% python3 -q
>>> import numpy as np
>>> np.set_printoptions(precision=3, suppress=True, linewidth=100)
>>> Y = np.array([[-2, -1, -2, 2, -2],
...     [0, 2, 0, -1, -1],
...     [-1, -2, 2, -1, 1],
...     [0, -1, -1, 0, 0],
...     [-2, 0, -2, -1, 2]])
>>> M = Y - Y.T
>>> print(M)
[[ 0 -1 -1  2  0]
 [ 1  0  2  0 -1]
 [ 1 -2  0  0  3]
 [-2  0  0  0  1]
 [ 0  1 -3 -1  0]]
>>> rk = np.linalg.matrix_rank(M)
>>> print(rk)
4
>>> N = np.linalg.svd(M)[2][rk:].T
>>> print(np.round(M @ N, 3) + 0)
[[0.]
 [0.]
 [0.]
 [0.]
 [0.]]
>>> print(N @ N.T)
[[0.047 0.163 0.023 0.093 0.093]
 [0.163 0.57  0.081 0.326 0.326]
 [0.023 0.081 0.012 0.047 0.047]
 [0.093 0.326 0.047 0.186 0.186]
 [0.093 0.326 0.047 0.186 0.186]]
>>> print([int(np.linalg.matrix_rank(M[:i])) for i in range(1, len(M) + 1)])
[1, 2, 3, 4, 4]
>>> print(np.allclose(M @ N, 0))
True
>>> print(np.linalg.cond(M) > 100)
True
>>> print([round(float(x), 3) for x in np.linalg.svd(M, compute_uv=False)[:3]])
[3.927, 3.927, 2.361]
>>> Uu, sigma, vt = np.linalg.svd(M)
>>> print(np.argmax(sigma[:-1] / (sigma[1:] + 1e-6)) + 1)
4
>>> print(sigma.round(3) + 0)
[3.927 3.927 2.361 2.361 0.   ]
>>> Y = Uu[:, :4] @ np.diag(sigma[:4]) @ vt[:4]
>>> print(Y.round(3) + 0)
[[ 0. -1. -1.  2.  0.]
 [ 1.  0.  2.  0. -1.]
 [ 1. -2.  0.  0.  3.]
 [-2.  0.  0.  0.  1.]
 [ 0.  1. -3. -1.  0.]]
>>> print(round(float(np.abs(M - Y).max()), 3))
0.0
>>> Q, _ = np.linalg.qr(np.array([[-0.5, -1.5, 0.6, 0.2, -0.8],
...     [1.2, 0.2, 0.8, -1.9, -1.4],
...     [1.0, 0.1, -0.1, -1.4, 0.1],
...     [0.6, 0.4, -0.1, -0.5, -0.3],
...     [1.0, -0.5, 0.3, -0.2, 0.9],
...     [-1.0, 1.6, -1.0, 0.5, 0.9],
...     [0.4, -0.8, 0.9, 1.3, 0.3],
...     [-0.4, 1.2, -0.6, -0.3, -0.6]]))
>>> m1 = Q @ Q.T
>>> print(m1)
[[ 0.64  -0.013 -0.118 -0.239 -0.19  -0.278 -0.141 -0.162]
 [-0.013  0.985  0.078 -0.058 -0.051 -0.011  0.043  0.022]
 [-0.118  0.078  0.463  0.118  0.286 -0.122 -0.331 -0.093]
 [-0.239 -0.058  0.118  0.446 -0.028 -0.292  0.041  0.291]
 [-0.19  -0.051  0.286 -0.028  0.483 -0.035  0.107 -0.34 ]
 [-0.278 -0.011 -0.122 -0.292 -0.035  0.738 -0.118  0.018]
 [-0.141  0.043 -0.331  0.041  0.107 -0.118  0.78  -0.114]
 [-0.162  0.022 -0.093  0.291 -0.34   0.018 -0.114  0.464]]
>>> w1 = np.array([[-3, -1, 1],
...     [2, -1, -1],
...     [2, -3, -1],
...     [-3, -2, -2],
...     [2, -1, -3],
...     [3, 3, 3],
...     [2, -2, 0],
...     [-1, -2, 0]])
>>> coef = np.array([2, 2, 0])
>>> act = np.maximum(m1 @ w1 + coef, 0)
>>> print(np.linalg.matrix_rank(act))
3
>>> print((act > 0).astype(int))
[[0 1 1]
 [1 1 0]
 [1 1 0]
 [1 0 0]
 [1 1 0]
 [1 1 1]
 [1 1 0]
 [1 1 1]]
>>> C = np.array([[0, 3, 1], [2, 1, 3], [3, 3, 0]])
>>> print((act @ C).round(6).argmax(axis=1))
[0 1 1 1 1 1 1 2]
